% python3 -q
>>> import numpy as np
>>> np.set_printoptions(precision=2, suppress=True, linewidth=120, floatmode="fixed")
>>> feats = np.load("test16.npy")
>>> print(feats)
[[4.00 0.00 0.00]
 [0.00 4.00 3.00]
 [0.00 3.00 4.00]]
>>> hat = np.triu(np.array([[-1, 1, 0], [0, 1, 0], [-2, -2, 0]]), 1) + np.eye(3)
>>> A2 = hat @ feats @ np.linalg.inv(hat)
>>> print(np.round(np.linalg.det(A2), 2))
28.0
>>> print(np.linalg.matrix_rank(A2))
3
>>> print(np.poly(A2))
[  1.00 -12.00  39.00 -28.00]
>>> A2 = np.linalg.inv(feats)
>>> print(np.allclose(A2, feats.T))
False
>>> print(np.linalg.inv(A2))
[[4.00 0.00 0.00]
 [0.00 4.00 3.00]
 [0.00 3.00 4.00]]
>>> print(round(float(np.linalg.det(feats) * np.linalg.det(A2)), 2))
1.0
>>> Q = feats.astype(float).copy()
>>> for j in range(3):
...     Q[:, j] -= Q[:, :j] @ (Q[:, :j].T @ Q[:, j])
...     Q[:, j] /= np.linalg.norm(Q[:, j])
... 
>>> print(np.round(Q.T @ Q, 2) + 0)
[[1.00 0.00 0.00]
 [0.00 1.00 0.00]
 [0.00 0.00 1.00]]
>>> print(Q)
[[ 1.00  0.00  0.00]
 [ 0.00  0.80 -0.60]
 [ 0.00  0.60  0.80]]
>>> w, evecs = np.linalg.eigh(feats)
>>> x0 = np.array([2, 3, 1])
>>> print(np.abs(feats).sum(axis=1).max(), np.abs(w).max())
7.0 7.0
>>> print(evecs * np.maximum(w, 0) @ evecs.T)
[[4.00 0.00 0.00]
 [0.00 4.00 3.00]
 [0.00 3.00 4.00]]
>>> Q, evecs = np.linalg.qr(feats[:, :1])[0], np.linalg.qr(feats[:, 1:])[0]
>>> sigma = np.linalg.svd(Q.T @ evecs, compute_uv=False)
>>> print(np.degrees(np.arccos(sigma.clip(0, 1))))
[90.00]
>>> J = np.load("dump.npy")
>>> print(J)
[[ 4.11  0.07 -0.71]
 [ 0.07  8.27 -0.44]
 [-0.71 -0.44  8.62]]
>>> Uu, sigma, Vt = np.linalg.svd(J, full_matrices=False)
>>> print(round(float(np.sqrt((sigma ** 2).sum())), 2), np.round(np.linalg.norm(J), 2))
12.69 12.69
>>> print(np.abs(Uu[:, 0]).round(6).argmax())
2
>>> A = np.load("a.npy")
>>> print(A)
[[ 0.29  0.05 -0.54 -0.34  0.71]
 [ 0.22  0.67 -0.42 -0.18 -0.54]
 [ 0.73 -0.04  0.55 -0.39 -0.06]
 [-0.03  0.71  0.40  0.37  0.44]
 [ 0.57 -0.19 -0.25  0.75 -0.05]]
>>> # keeps lengths
>>> print(np.linalg.pinv(A))
[[ 0.29  0.22  0.73 -0.03  0.57]
 [ 0.05  0.67 -0.04  0.71 -0.19]
 [-0.54 -0.42  0.55  0.40 -0.25]
 [-0.34 -0.18 -0.39  0.37  0.75]
 [ 0.71 -0.54 -0.06  0.44 -0.05]]
>>> print(round(float(A[:, 3] @ A[:, 1]), 2))
0.0
>>> print(round(np.abs(np.linalg.eigvals(A)).max(), 2))
1.0
>>> print(round(np.linalg.det(A), 2))
-1.0
>>> print(np.allclose(A @ A.T, A.T @ A))
True
>>> print((A - A.T) / 2)
[[ 0.00 -0.09 -0.64 -0.15  0.07]
 [ 0.09  0.00 -0.19 -0.44 -0.17]
 [ 0.64  0.19  0.00 -0.39  0.10]
 [ 0.15  0.44  0.39  0.00 -0.16]
 [-0.07  0.17 -0.10  0.16  0.00]]
>>> print(np.allclose(A, A.T))
False
>>> A.inv()
Traceback (most recent call last):
  File "<python-input-39>", line 1, in <module>
    A.inv()
    ^^^^^
AttributeError: 'numpy.ndarray' object has no attribute 'inv'
>>> print(np.round((A + A.T) / 2, 2) + 0)
[[ 0.29  0.13  0.10 -0.18  0.64]
 [ 0.13  0.67 -0.23  0.27 -0.37]
 [ 0.10 -0.23  0.55  0.00 -0.15]
 [-0.18  0.27  0.00  0.37  0.60]
 [ 0.64 -0.37 -0.15  0.60 -0.05]]
>>> gram = A.T @ A
>>> print((A @ A.T).shape)
(5, 5)
>>> print(gram.round(2) + 0)
[[1.00 0.00 0.00 0.00 0.00]
 [0.00 1.00 0.00 0.00 0.00]
 [0.00 0.00 1.00 0.00 0.00]
 [0.00 0.00 0.00 1.00 0.00]
 [0.00 0.00 0.00 0.00 1.00]]
>>> print(np.diag(gram))
[1.00 1.00 1.00 1.00 1.00]
>>> print(np.trace(gram), np.round((A ** 2).sum(), 2))
5.0 5.0
>>> print(np.linalg.matrix_rank(gram))
5
>>> rng = np.random.default_rng(69)
>>> A2 = A + rng.integers(-2, 3, (5, 3)) @ rng.integers(-2, 3, (3, 5))
>>> print(A2)
[[ 2.29 -0.95  4.46 -1.34 -3.29]
 [ 4.22  3.67 -0.42  2.82 -6.54]
 [ 4.73  2.96  0.55  2.61 -6.06]
 [ 3.97  3.71  0.40  3.37 -5.56]
 [ 2.57  1.81 -1.25  2.75 -1.05]]
>>> print(A2 - A)
[[ 2.00 -1.00  5.00 -1.00 -4.00]
 [ 4.00  3.00  0.00  3.00 -6.00]
 [ 4.00  3.00  0.00  3.00 -6.00]
 [ 4.00  3.00  0.00  3.00 -6.00]
 [ 2.00  2.00 -1.00  2.00 -1.00]]
>>> print(np.abs(A2 - A).sum(axis=1))
[13.00 16.00 16.00 16.00  8.00]
>>> Q, _ = np.linalg.qr(np.array([[1.5, -0.7, 0.0, 2.0],
...     [1.9, 1.2, -2.4, 1.4],
...     [1.3, -0.6, 0.5, -0.8],
...     [-0.6, 0.7, 2.5, 1.5],
...     [0.9, -1.2, 0.5, 1.0]]))
>>> data = Q @ Q.T
>>> print(data)
[[ 0.59  0.16 -0.04  0.07  0.46]
 [ 0.16  0.94  0.02 -0.03 -0.18]
 [-0.04  0.02  1.00  0.01  0.05]
 [ 0.07 -0.03  0.01  0.99 -0.08]
 [ 0.46 -0.18  0.05 -0.08  0.49]]
>>> hat = np.triu(np.array([[4, 7, 9, 7, 8],
...     [3, 3, 2, 2, 9],
...     [9, 6, 3, 5, 7],
...     [2, 0, 6, 6, 0],
...     [0, 9, 0, 4, 7]]), 1) + np.eye(5)
>>> A2 = hat @ data @ np.linalg.inv(hat)
>>> print(np.linalg.matrix_rank(A2))
4
>>> print(round(float(np.trace(A2)), 2), np.trace(data))
4.0 4.0
>>> print(round(np.linalg.det(A2), 2))
0.0
>>> w, evecs = np.linalg.eigh(data)
>>> print(np.round(np.linalg.svd(data, compute_uv=False), 2) + 0)
[1.00 1.00 1.00 1.00 0.00]
>>> print(w.sum(), np.trace(data))
4.0 4.0
>>> print(np.round(evecs.T @ data @ evecs, 2) + 0)
[[0.00 0.00 0.00 0.00 0.00]
 [0.00 1.00 0.00 0.00 0.00]
 [0.00 0.00 1.00 0.00 0.00]
 [0.00 0.00 0.00 1.00 0.00]
 [0.00 0.00 0.00 0.00 1.00]]
>>> print(w.round(2) + 0)
[0.00 1.00 1.00 1.00 1.00]
>>> print(np.round(evecs.T @ evecs, 2) + 0)
[[1.00 0.00 0.00 0.00 0.00]
 [0.00 1.00 0.00 0.00 0.00]
 [0.00 0.00 1.00 0.00 0.00]
 [0.00 0.00 0.00 1.00 0.00]
 [0.00 0.00 0.00 0.00 1.00]]
>>> print(np.unique(w.round(6) + 0, return_counts=True)[1])
[1 4]
>>> r = np.linalg.matrix_rank(data)
>>> print(r)
4
>>> N = np.linalg.svd(data)[2][r:].T
>>> print(np.allclose(data @ N, 0))
True
>>> print([int(np.linalg.matrix_rank(data[:i])) for i in range(1, len(data) + 1)])
[1, 2, 3, 4, 4]
>>> print(np.round(data @ N, 2) + 0)
[[0.00]
 [0.00]
 [0.00]
 [0.00]
 [0.00]]
>>> print(N.shape)
(5, 1)
>>> print(np.round(N @ N.T, 2) + 0)
[[ 0.41 -0.16  0.04 -0.07 -0.46]
 [-0.16  0.06 -0.02  0.03  0.18]
 [ 0.04 -0.02  0.00 -0.01 -0.05]
 [-0.07  0.03 -0.01  0.01  0.08]
 [-0.46  0.18 -0.05  0.08  0.51]]
>>> print(np.linalg.matrix_rank(data.T @ data), np.linalg.matrix_rank(data @ data.T))
4 4
>>> E = np.array([[1.0, 0.7, 0.49], [0.7, 1.0, 0.7], [0.49, 0.7, 1.0]])
>>> print(E)
[[1.00 0.70 0.49]
 [0.70 1.00 0.70]
 [0.49 0.70 1.00]]
>>> A2 = np.array([[0, -3, 0], [1, 6, 8], [-1, -6, -4]])
>>> print(np.vstack([E, A2.T]).shape)
(6, 3)
>>> print(A2.T @ E.T)
[[ 0.21  0.30 -0.30]
 [-1.74 -0.30 -3.27]
 [ 3.64  5.20  1.60]]
>>> print(E @ A2)
[[ 0.21 -1.74  3.64]
 [ 0.30 -0.30  5.20]
 [-0.30 -3.27  1.60]]
>>> print(np.einsum("ij,ij->i", E, E))
[1.73 1.98 1.73]
>>> print(np.linalg.matrix_rank(np.vstack([E, A2.T])))
3
>>> lab = rng.permutation(3)
>>> print(lab)
[0 1 2]
>>> A2 = feats[lab][:, lab]
>>> print(np.allclose(A2, feats))
True
>>> print(np.round(np.linalg.det(A2), 2), np.round(np.linalg.det(feats[lab]), 2))
28.0 28.0
>>> print(np.diag(A2))
[4.00 4.00 4.00]
>>> lab = rng.permutation(5)
>>> print(lab)
[2 4 0 1 3]
>>> A2 = data[lab][:, lab]
>>> print(np.round(np.sort(np.abs(np.linalg.eigvals(A2))), 2) + 0)
[0.00 1.00 1.00 1.00 1.00]
>>> print(np.allclose(A2, data))
False
>>> print(np.diag(A2))
[1.00 0.49 0.59 0.94 0.99]
>>> w, evecs = np.linalg.eigh(E)
>>> x0 = np.array([0, -2, -2])
>>> print((np.sign(evecs[:, -1].round(6)) == np.sign(evecs[0, -1].round(6))).astype(int))
[1 1 1]
>>> print(x0 @ E @ x0 / (x0 @ x0), round(w[0], 2), np.round(w[-1], 2))
1.7 0.23 2.26
>>> print(np.linalg.eigvalsh(E[1:, 1:]))
[0.30 1.70]
>>> print(evecs * np.abs(w) @ evecs.T)
[[1.00 0.70 0.49]
 [0.70 1.00 0.70]
 [0.49 0.70 1.00]]
>>> print(x0 @ E @ x0)
13.6
>>> print(np.abs(E).sum(axis=1).max(), round(float(np.abs(w).max()), 2))
2.4 2.26
